$ python -q
>>> import numpy as np
>>> import numpy.linalg as la
>>> np.set_printoptions(precision=1, suppress=True, linewidth=100)
>>> K = np.load("arr.npy")
>>> K
array([[ 1.1,  0.3, -0.5],
       [ 0.7, -0.2, -0.3],
       [ 0.7, -1. , -0.3],
       [ 1. , -0.6, -0.5],
       [ 1.6,  0.1, -0.8],
       [-1.1,  1.7,  0.5],
       [-0.6, -2.1,  0.3],
       [ 2.6,  1.1, -1.3],
       [-2. ,  0. ,  1. ],
       [-2.9, -1.5,  1.3],
       [-2.7,  1. ,  1.4],
       [ 0.2,  0. , -0.1],
       [-0.7, -0.4,  0.3],
       [ 0. , -1.3,  0. ],
       [-1.8,  0.3,  0.9],
       [-2.3,  0.5,  1.2],
       [ 1.7, -1.4, -0.8],
       [ 3.1,  0.3, -1.5],
       [-1.8, -0.1,  1. ],
       [-1.2, -1. ,  0.6],
       [-0.9,  0.8,  0.5],
       [-0.5, -0.6,  0.3],
       [ 1.3, -0.9, -0.7]])
>>> dist = la.norm(K[:, None] - K[None], axis=-1)
>>> (dist + 1e9 * np.eye(23)).round(6).argmin(axis=1)
array([ 4,  3,  3, 22,  0, 20, 13, 17, 18,  8, 15,  1, 21,  2,  8,  8, 22,  7,  8, 12,  5, 12,  3])
>>> dist[8]
array([3.5, 3. , 3.2, 3.4, 4. , 2. , 2.6, 5.3, 0. , 1.8, 1.3, 2.5, 1.5, 2.6, 0.4, 0.6, 4.3, 5.7,
       0.2, 1.3, 1.4, 1.8, 3.8])
>>> la.norm(K, axis=1)
array([1.2, 0.8, 1.3, 1.3, 1.8, 2.1, 2.2, 3.1, 2.2, 3.5, 3.2, 0.2, 0.9, 1.3, 2. , 2.6, 2.3, 3.5,
       2.1, 1.7, 1.3, 0.8, 1.7])
>>> np.unravel_index(dist.round(6).argmax(), dist.shape)
(np.int64(9), np.int64(17))
>>> la.norm(K - K.mean(axis=0), axis=1)
array([1.5, 1. , 1.3, 1.4, 2. , 2.2, 1.9, 3.4, 2. , 3.2, 3.1, 0.5, 0.6, 1.1, 1.9, 2.5, 2.4, 3.7,
       1.8, 1.4, 1.3, 0.5, 1.8])
>>> dist.mean(axis=1).argmax()
np.int64(17)
>>> C2 = np.cov(K, rowvar=False)
>>> round(np.corrcoef(K[:, 0], K[:, 2])[0, 1], 1)
np.float64(-1.0)
>>> np.median(K, axis=0)
array([-0.5, -0.1,  0.3])
>>> out = np.c_[K[:, :2] @ np.array([[-1, 4], [5, 2]]), np.array([0, -2, 3, 0, 2, 3, 1, 2, 0, -2, -2, 2, -2, 3, 0, -1, 3, 1, -2, 3, -1, -2, 2])]
>>> out
array([[  0.4,   5. ,   0. ],
       [ -1.7,   2.4,  -2. ],
       [ -5.7,   0.8,   3. ],
       [ -4. ,   2.8,   0. ],
       [ -1.1,   6.6,   2. ],
       [  9.6,  -1. ,   3. ],
       [ -9.9,  -6.6,   1. ],
       [  2.9,  12.6,   2. ],
       [  2. ,  -8. ,   0. ],
       [ -4.6, -14.6,  -2. ],
       [  7.7,  -8.8,  -2. ],
       [ -0.2,   0.8,   2. ],
       [ -1.3,  -3.6,  -2. ],
       [ -6.5,  -2.6,   3. ],
       [  3.3,  -6.6,   0. ],
       [  4.8,  -8.2,  -1. ],
       [ -8.7,   4. ,   3. ],
       [ -1.6,  13. ,   1. ],
       [  1.3,  -7.4,  -2. ],
       [ -3.8,  -6.8,   3. ],
       [  4.9,  -2. ,  -1. ],
       [ -2.5,  -3.2,  -2. ],
       [ -5.8,   3.4,   2. ]])
>>> la.matrix_rank(out)
np.int64(3)
>>> la.norm(la.qr(K)[0].T @ out, axis=0) ** 2 / ((out ** 2).sum(axis=0) + 1e-12)
array([1. , 1. , 0.2])
>>> la.matrix_rank(np.c_[K, out])
np.int64(4)
>>> dist = la.norm(out[:, None] - out[None], axis=-1)
>>> np.unravel_index(dist.round(6).argmax(), dist.shape)
(np.int64(7), np.int64(9))
>>> dist[:5, :5]
array([[0. , 3.9, 8. , 4.9, 3. ],
       [3.9, 0. , 6.6, 3.1, 5.8],
       [8. , 6.6, 0. , 4. , 7.5],
       [4.9, 3.1, 4. , 0. , 5.2],
       [3. , 5.8, 7.5, 5.2, 0. ]])
>>> np.flatnonzero(dist[5] < dist.mean() / 2)
array([5])
>>> (dist + 1e9 * np.eye(23)).round(6).argmin(axis=1)
array([ 4,  3, 22, 22,  0, 20, 13, 17, 14, 19, 15,  1, 21,  2,  8, 14, 22,  7,  8, 13, 14, 12,  3])
>>> dist[5].round(6).argsort(kind="stable")[:4]
array([ 5, 20, 14, 10])
>>> dist.mean(axis=1).argmax()
np.int64(7)
>>> X = np.array([[1.7, 0.8, -0.2],
...     [-0.5, 0.2, -0.9],
...     [1.1, 0.0, -0.8],
...     [0.6, -1.4, -1.7],
...     [-0.2, -2.1, 0.1],
...     [0.5, 0.3, -0.5],
...     [0.2, 1.5, -1.4],
...     [-0.7, 0.9, 0.6],
...     [2.1, 0.4, 1.4],
...     [-0.7, 0.5, 0.7],
...     [2.0, -1.3, -0.4],
...     [0.1, -0.7, 0.2],
...     [-0.9, 0.6, -0.4],
...     [0.4, -0.2, -0.3],
...     [0.2, -2.1, 1.6],
...     [-0.2, -0.3, -0.9],
...     [-0.6, -1.6, 1.2],
...     [-0.3, -0.9, 1.0],
...     [-0.9, -0.5, 0.6],
...     [0.4, 1.3, -1.0],
...     [1.9, 0.0, -1.2],
...     [0.1, 0.2, 0.7],
...     [0.6, 0.2, 0.9],
...     [-0.1, 1.1, 0.6],
...     [-0.4, -0.5, -0.5],
...     [-1.0, -2.0, 0.4],
...     [-1.5, -1.0, 1.9]])
>>> X[6] *= 10
>>> X
array([[  1.7,   0.8,  -0.2],
       [ -0.5,   0.2,  -0.9],
       [  1.1,   0. ,  -0.8],
       [  0.6,  -1.4,  -1.7],
       [ -0.2,  -2.1,   0.1],
       [  0.5,   0.3,  -0.5],
       [  2. ,  15. , -14. ],
       [ -0.7,   0.9,   0.6],
       [  2.1,   0.4,   1.4],
       [ -0.7,   0.5,   0.7],
       [  2. ,  -1.3,  -0.4],
       [  0.1,  -0.7,   0.2],
       [ -0.9,   0.6,  -0.4],
       [  0.4,  -0.2,  -0.3],
       [  0.2,  -2.1,   1.6],
       [ -0.2,  -0.3,  -0.9],
       [ -0.6,  -1.6,   1.2],
       [ -0.3,  -0.9,   1. ],
       [ -0.9,  -0.5,   0.6],
       [  0.4,   1.3,  -1. ],
       [  1.9,   0. ,  -1.2],
       [  0.1,   0.2,   0.7],
       [  0.6,   0.2,   0.9],
       [ -0.1,   1.1,   0.6],
       [ -0.4,  -0.5,  -0.5],
       [ -1. ,  -2. ,   0.4],
       [ -1.5,  -1. ,   1.9]])
>>> labels = K[:, 1] > np.median(K[:, 1])
>>> r0 = K[labels].mean(axis=0) - K[~labels].mean(axis=0)
>>> ((K - K.mean(axis=0)) @ r0 > 0).astype(int)
array([1, 1, 0, 0, 1, 1, 0, 1, 1, 0, 1, 1, 0, 0, 1, 1, 0, 1, 1, 0, 1, 0, 0])
>>> r0.round(1) + 0
array([0. , 1.5, 0. ])
>>> round((((K - K.mean(axis=0)) @ r0 > 0) == labels).mean(), 1)
np.float64(0.9)
>>> np.argsort(-np.abs(r0).round(6), kind="stable")
array([1, 2, 0])
>>> Xc = X - X.mean(axis=0)
>>> Uu, sv, VT = la.svd(Xc, full_matrices=False)
>>> (np.sign(Uu[:, 0]) == np.sign(Uu[0, 0])).astype(int)
array([1, 1, 1, 0, 0, 1, 1, 0, 0, 0, 0, 0, 1, 0, 0, 0, 0, 0, 0, 1, 1, 0, 0, 0, 0, 0, 0])
>>> np.round(sv ** 2 / (sv ** 2).sum(), 1) + 0
array([0.9, 0. , 0. ])
>>> la.matrix_rank(Xc)
np.int64(3)
>>> vec = np.array([2, 3, -8])
>>> target = X @ vec
>>> la.solve(X.T @ X, X.T @ target)
array([ 2.,  3., -8.])
>>> la.lstsq(X, target)[0]
array([ 2.,  3., -8.])
>>> np.round(la.pinv(X) @ X, 1) + 0
array([[1., 0., 0.],
       [0., 1., 0.],
       [0., 0., 1.]])
>>> rng = np.random.default_rng(3597)
>>> target = target + 0.1 * rng.normal(size=27)
>>> target
array([  7.5,   6.6,   8.6,  10.6,  -7.5,   5.8, 161. ,  -3.6,  -5.7,  -5.3,   3.3,  -3.5,   3.2,
         2.5, -18.7,   5.9, -15.6, -11.3,  -8.5,  12.9,  13.5,  -4.9,  -5.3,  -1.7,   1.7, -11.1,
       -21.2])
>>> coef, *_ = la.lstsq(X, target)
>>> np.round(X.T @ (target - X @ coef), 1) + 0
array([0., 0., 0.])
>>> [round(float(la.norm(la.solve(X.T @ X + lam * np.eye(3), X.T @ target))), 2) for lam in (0, 1, 10, 100)]
[8.78, 8.68, 8.11, 6.45]
>>> coef.round()
array([ 2.,  3., -8.])
>>> F = np.load("block3.npy")
>>> F
array([[ 1, -1,  1, -1,  1, -1,  1, -1],
       [ 1,  1,  1,  1,  1,  1,  1,  1],
       [ 1,  1, -1, -1, -1, -1,  1,  1],
       [ 1, -1, -1,  1,  1, -1, -1,  1]])
>>> def softmax(z):
...     e = np.exp(z - z.max(axis=-1, keepdims=True))
...     return e / e.sum(axis=-1, keepdims=True)
... 
>>> np.round(softmax(10 * F[3]), 1) + 0
array([0.2, 0. , 0. , 0.2, 0.2, 0. , 0. , 0.2])
>>> np.round(softmax(F[3] + 4), 1) + 0
array([0.2, 0. , 0. , 0.2, 0.2, 0. , 0. , 0.2])
>>> S = F @ F.T / np.sqrt(8)
>>> softmax(S).round(6).argmax(axis=1)
array([0, 1, 2, 3])
>>> softmax(S)
array([[0.8, 0.1, 0.1, 0.1],
       [0.1, 0.8, 0.1, 0.1],
       [0.1, 0.1, 0.8, 0.1],
       [0.1, 0.1, 0.1, 0.8]])
>>> softmax(S + np.triu(np.full(S.shape, -np.inf), 1))
array([[1. , 0. , 0. , 0. ],
       [0.1, 0.9, 0. , 0. ],
       [0.1, 0.1, 0.9, 0. ],
       [0.1, 0.1, 0.1, 0.8]])
>>> E = np.load("test9.npy")
>>> E
array([[-12. ,  -4. ,  -8. ],
       [-11.7,  -4. ,  -7.8],
       [ -9.9,  -3.8,  -6.7],
       [ -7. ,  -3.4,  -4.9],
       [ -1.8,  -2.3,  -1.6],
       [ -1.2,  -2.1,  -1.2],
       [ -0.7,  -1.8,  -0.8],
       [  0. ,  -0.9,  -0.1],
       [  0. ,  -0.8,  -0.1],
       [  0. ,  -0.2,   0. ],
       [  0. ,   0.4,   0. ],
       [  0.3,   0.9,   0.1],
       [  0.5,   1. ,   0.1],
       [  1. ,   1.3,   0.3],
       [  3. ,   2. ,   1. ],
       [  6.1,   2.6,   2.2],
       [  9.6,   3.1,   3.6],
       [ 11.5,   3.3,   4.4],
       [ 12.1,   3.3,   4.7],
       [ 15.7,   3.7,   6.2],
       [ 17.7,   3.8,   7. ],
       [ 19.3,   4. ,   7.7]])
>>> Z = E[[21, 10]].astype(float)
>>> for _ in range(5):
...     labels = la.norm(E[:, None] - Z, axis=-1).argmin(axis=1)
...     Z = np.array([E[labels == j].mean(axis=0) for j in range(2)])
... 
>>> labels
array([1, 1, 1, 1, 1, 1, 1, 1, 1, 1, 1, 1, 1, 1, 1, 0, 0, 0, 0, 0, 0, 0])
>>> np.abs(Z[1] - Z[0]).argmax()
np.int64(0)
>>> np.bincount(labels)
array([ 7, 15])
>>> Z
array([[13.1,  3.4,  5.1],
       [-2.6, -1.2, -2. ]])
